$ python3 -q
>>> import numpy as np
>>> from numpy import linalg as LA
>>> np.set_printoptions(precision=1, suppress=True, linewidth=120)
>>> A = np.array([[-0.7, -2.0, -1.1],
...     [0.5, -1.6, -0.8],
...     [3.3, -1.9, -0.6],
...     [0.0, 0.1, -0.2],
...     [-2.7, 2.3, 0.9],
...     [-1.9, 2.7, 1.0],
...     [-1.8, 4.4, 1.9],
...     [0.4, -1.5, -0.6],
...     [-2.1, 0.6, 0.1],
...     [-0.4, 1.5, 0.6]])
>>> M2 = np.c_[A[:, :1] @ np.array([[2]]), np.array([2, 0, 0, 2, 1, 0, 0, 1, 2, 2])]
>>> M2
array([[-1.4,  2. ],
       [ 1. ,  0. ],
       [ 6.6,  0. ],
       [ 0. ,  2. ],
       [-5.4,  1. ],
       [-3.8,  0. ],
       [-3.6,  0. ],
       [ 0.8,  1. ],
       [-4.2,  2. ],
       [-0.8,  2. ]])
>>> np.round(LA.lstsq(A, M2[:, 0])[0], 1) + 0
array([2., 0., 0.])
>>> LA.matrix_rank(M2)
np.int64(2)
>>> np.round(LA.norm(M2 - A @ LA.lstsq(A, M2)[0], axis=0), 1) + 0
array([0. , 3.1])
>>> G = np.cov(A, rowvar=False)
>>> round(np.corrcoef(A[:, 2], A[:, 0])[0, 1], 1)
np.float64(-0.6)
>>> G.shape
(3, 3)
>>> np.round(LA.eigvalsh(G)[::-1], 1) + 0
array([7.8, 1.2, 0. ])
>>> A.std(axis=0)
array([1.7, 2.1, 0.9])
>>> np.argwhere(np.triu(np.abs(np.corrcoef(A.T)) > 0.8, 1))
array([[1, 2]])
>>> Z = A[[9, 3]].astype(float)
>>> for _ in range(6):
...     z = LA.norm(A[:, None] - Z, axis=-1).argmin(axis=1)
...     Z = np.array([A[z == j].mean(axis=0) for j in range(2)])
... 
>>> z
array([1, 1, 1, 1, 0, 0, 0, 1, 0, 0])
>>> Z
array([[-1.8,  2.3,  0.9],
       [ 0.7, -1.4, -0.7]])
>>> np.abs(Z[1] - Z[0]).argmax()
np.int64(1)
>>> z = A[:, 1] > np.median(A[:, 1])
>>> f = A[z].mean(axis=0) - A[~z].mean(axis=0)
>>> ((A - A.mean(axis=0)) @ f > 0).astype(int)
array([0, 0, 0, 0, 1, 1, 1, 0, 1, 1])
>>> M2 = np.array([[-3, 2, -2], [-1, -3, 3], [3, 0, 3]])
>>> J = np.triu(M2)
>>> J
array([[-3,  2, -2],
       [ 0, -3,  3],
       [ 0,  0,  3]])
>>> evals, evecs = LA.eig(J)
>>> np.sort(LA.eigvals(LA.inv(J)))
array([-0.3, -0.3,  0.3])
>>> evals
array([-3., -3.,  3.])
>>> M2 = np.array([[-1, -2], [-1, 2], [-2, 0]])
>>> Z = np.array([[3, 1, 3, -1], [-3, -2, -2, -3]])
>>> rng = np.random.default_rng(7755)
>>> X = M2 @ Z + 0.1 * rng.normal(size=(3, 4))
>>> X
array([[ 2.9,  3. ,  1.1,  7. ],
       [-9.1, -5.1, -7.1, -5. ],
       [-6. , -2.1, -5.8,  2. ]])
>>> LA.matrix_power(J - np.diag(np.diag(J)), 3)
array([[0, 0, 0],
       [0, 0, 0],
       [0, 0, 0]])
>>> np.prod(np.diag(J)), np.round(LA.det(J), 1)
(np.int64(27), np.float64(27.0))
>>> J @ J
array([[  9, -12,   6],
       [  0,   9,   0],
       [  0,   0,   9]])
>>> M = np.loadtxt("data.csv", delimiter=",")
>>> M
array([[ 0. , -0.9, -0.2],
       [ 0.6,  0.3, -0.7],
       [ 0.2, -0.4, -0.4],
       [-0.8,  0.1, -0.6]])
>>> # orthonormal columns
>>> x = np.array([0, 1, 2])
>>> target = M @ x
>>> np.round(LA.pinv(M) @ M, 1) + 0
array([[1., 0., 0.],
       [0., 1., 0.],
       [0., 0., 1.]])
>>> target
array([-1.2, -1.1, -1.1, -1.1])
>>> target = target + 0.3 * rng.normal(size=4)
>>> target
array([-0.9, -1.1, -1.4, -1.3])
>>> beta, *_ = LA.lstsq(M, target)
>>> beta.round()
array([0., 1., 2.])
>>> [round(float(LA.norm(LA.solve(M.T @ M + lam * np.eye(3), M.T @ target))), 2) for lam in (0, 1, 10, 100)]
[2.33, 1.17, 0.21, 0.02]
>>> np.round(M.T @ (target - M @ beta), 1) + 0
array([0., 0., 0.])
>>> M2 = M / np.sqrt((M ** 2).mean(axis=1, keepdims=True))
>>> M - M.mean(axis=1, keepdims=True)
array([[ 0.3, -0.5,  0.2],
       [ 0.5,  0.2, -0.7],
       [ 0.4, -0.2, -0.2],
       [-0.3,  0.6, -0.2]])
>>> LA.matrix_rank(M - M.mean(axis=1, keepdims=True))
np.int64(2)
>>> M2[3]
array([-1.3,  0.2, -1.1])
>>> f = np.array([6, 4])
>>> np.round(np.correlate(M[0], M[3], "full"), 1) + 0
array([0. , 0.6, 0. , 0.6, 0.1])
>>> np.array([np.convolve(row, f, "same") for row in M])
array([[ 0. , -5.3, -4.5],
       [ 3.7,  4.1, -2.9],
       [ 1.1, -1.4, -3.6],
       [-4.6, -2.2, -3.3]])
>>> M2 = M + rng.integers(-2, 3, (4, 2)) @ rng.integers(-2, 3, (2, 3))
>>> M2
array([[ 2. ,  5.1,  1.8],
       [-1.4, -4.7, -1.7],
       [ 0.2, -2.4, -2.4],
       [ 1.2,  4.1, -0.6]])
>>> M2 - M
array([[ 2.,  6.,  2.],
       [-2., -5., -1.],
       [ 0., -2., -2.],
       [ 2.,  4.,  0.]])
>>> np.round(LA.svd(M2 - M, compute_uv=False), 1) + 0
array([9.9, 2.1, 0. ])
>>> M2 = np.array([[0, -3], [3, 3], [-3, 2]])
>>> np.round(M2.T @ M.T, 1) + 0
array([[-2.2,  2.8,  0. ,  2.3],
       [-3. , -2.4, -2.4,  1.4]])
>>> np.round(np.einsum("ij->j", M), 1) + 0
array([ 0. , -0.8, -1.8])
>>> LA.matrix_rank(np.vstack([M, M2.T]))
np.int64(3)
>>> np.round(np.einsum("ik,kj->ji", M, M2), 1) + 0
array([[-2.2,  2.8,  0. ,  2.3],
       [-3. , -2.4, -2.4,  1.4]])
>>> np.round(M @ M2, 1) + 0
array([[-2.2, -3. ],
       [ 2.8, -2.4],
       [ 0. , -2.4],
       [ 2.3,  1.4]])
>>> W0 = np.loadtxt("dump.csv", delimiter=",")
>>> W0
array([[0., 5., 0., 0.],
       [5., 4., 5., 0.],
       [0., 5., 1., 5.],
       [0., 0., 5., 5.]])
>>> # symmetric
>>> f, r1 = W0[1], W0[2]
>>> f @ r1
np.float64(25.0)
>>> pr = (f @ r1) / (f @ f) * f
>>> np.outer(f, r1)
array([[ 0., 25.,  5., 25.],
       [ 0., 20.,  4., 20.],
       [ 0., 25.,  5., 25.],
       [ 0.,  0.,  0.,  0.]])
>>> LA.matrix_rank(np.outer(f, r1))
np.int64(1)
>>> M2 = np.array([[-2, -3], [-1, -1], [-2, 2], [1, 3]])
>>> np.einsum("ik,kj->ij", W0, M2)
array([[ -5.,  -5.],
       [-24.,  -9.],
       [ -2.,  12.],
       [ -5.,  25.]])
>>> M2.T @ W0.T
array([[ -5., -24.,  -2.,  -5.],
       [ -5.,  -9.,  12.,  25.]])
>>> np.einsum("ij->j", W0)
array([ 5., 14., 11., 10.])
>>> np.einsum("ik,kj->ji", W0, M2)
array([[ -5., -24.,  -2.,  -5.],
       [ -5.,  -9.,  12.,  25.]])
>>> evals, evecs = LA.eigh(W0)
>>> x = np.array([-2, 4, 2, 4])
>>> x @ W0 @ x
np.float64(228.0)
>>> evecs * np.abs(evals) @ evecs.T
array([[ 4. ,  1.6,  2.5, -0.8],
       [ 1.6,  7.7,  1.2,  1.7],
       [ 2.5,  1.2,  6.1,  2.4],
       [-0.8,  1.7,  2.4,  6.4]])
>>> np.abs(W0).sum(axis=1).max(), np.round(np.abs(evals).max(), 1)
(np.float64(14.0), np.float64(10.8))
>>> x @ W0 @ x / (x @ x), round(float(evals[0]), 1), round(evals[-1], 1)
(np.float64(5.7), -5.8, np.float64(10.8))
>>> evecs * np.maximum(evals, 0) @ evecs.T
array([[ 2. ,  3.3,  1.2, -0.4],
       [ 3.3,  5.8,  3.1,  0.8],
       [ 1.2,  3.1,  3.6,  3.7],
       [-0.4,  0.8,  3.7,  5.7]])
>>> LA.eigvalsh(W0[1:, 1:])
array([-4.5,  4.5, 10.1])
>>> M2 = LA.inv(W0)
>>> round(float(LA.cond(W0)), 1)
8.6
>>> LA.det(W0) * M2
array([[-205.,  100.,  125., -125.],
       [ 100.,    0.,    0.,    0.],
       [ 125.,    0., -125.,  125.],
       [-125.,    0.,  125.,  -25.]])
>>> round(LA.slogdet(W0)[0], 1)
np.float64(1.0)
>>> round(float(LA.det(W0) * LA.det(M2)), 1)
1.0
>>> (np.abs(M2) > 1e-9).astype(int)
array([[1, 1, 1, 1],
       [1, 0, 0, 0],
       [1, 0, 1, 1],
       [1, 0, 1, 1]])
>>> data = np.load("w.npy")
>>> data.round(1) + 0
array([[-1.8,  1.4,  1.7,  4.1],
       [-2.4, -0.7,  3.6, -2.4],
       [ 1.1, -4.5,  0.9,  1.6],
       [ 3.8,  1.5,  2.8,  0. ]])
>>> M2 = data / np.sqrt((data ** 2).mean(axis=1, keepdims=True))
>>> LA.matrix_rank(M2) == LA.matrix_rank(data)
np.True_
>>> LA.norm(M2, axis=1)
array([2., 2., 2., 2.])
>>> np.round(data - data.mean(axis=1, keepdims=True), 1) + 0
array([[-3.2,  0. ,  0.4,  2.7],
       [-1.9, -0.3,  4.1, -1.9],
       [ 1.3, -4.3,  1.1,  1.9],
       [ 1.8, -0.6,  0.8, -2. ]])
>>> mat = np.load("test2.npy")
>>> mat
array([[ 2, -3, -3, -2],
       [ 0,  1,  1, -3],
       [-3,  2,  3,  2],
       [ 2, -6, -6,  7]])
>>> round(np.trace(LA.pinv(mat) @ mat), 1)
np.float64(3.0)
>>> np.allclose(mat[:-1].T @ LA.lstsq(mat[:-1].T, mat[-1])[0], mat[-1])
True
>>> np.round(mat @ LA.pinv(mat) @ mat, 1) + 0
array([[ 2., -3., -3., -2.],
       [ 0.,  1.,  1., -3.],
       [-3.,  2.,  3.,  2.],
       [ 2., -6., -6.,  7.]])
>>> m1 = np.loadtxt("x.csv", delimiter=",")
>>> m1
array([[  2.,  -2.,  -5.],
       [  4.,   3.,  -7.],
       [  3.,   3., -10.],
       [ -2.,   0.,  -5.],
       [  3.,   4.,   0.],
       [  7.,   2.,  -2.],
       [  6.,   2.,   1.],
       [  7.,   6.,  -3.],
       [ 11.,   8.,  -2.],
       [  7.,   6.,  -7.],
       [  7.,   1.,  -5.],
       [  7.,   6.,   0.],
       [  8.,  10.,   4.],
       [ 10.,  12.,  -1.],
       [ 10.,   7.,   3.],
       [ 14.,   5.,   5.],
       [ 12.,   6.,  10.],
       [  7.,   4.,   6.],
       [  7.,   0.,   2.],
       [  6.,  -5.,   5.],
       [  5.,  -8.,  10.],
       [  2.,  -7.,   8.],
       [  1.,  -8.,   3.],
       [  1.,  -7.,   0.]])
>>> Ac = m1 - m1.mean(axis=0)
>>> left, s, vt = LA.svd(Ac, full_matrices=False)
>>> s
array([30.9, 26.9,  9. ])
>>> np.abs(vt[-1])
array([0.8, 0.5, 0.3])
>>> np.searchsorted(np.cumsum(s ** 2) / (s ** 2).sum(), 0.9) + 1
np.int64(2)
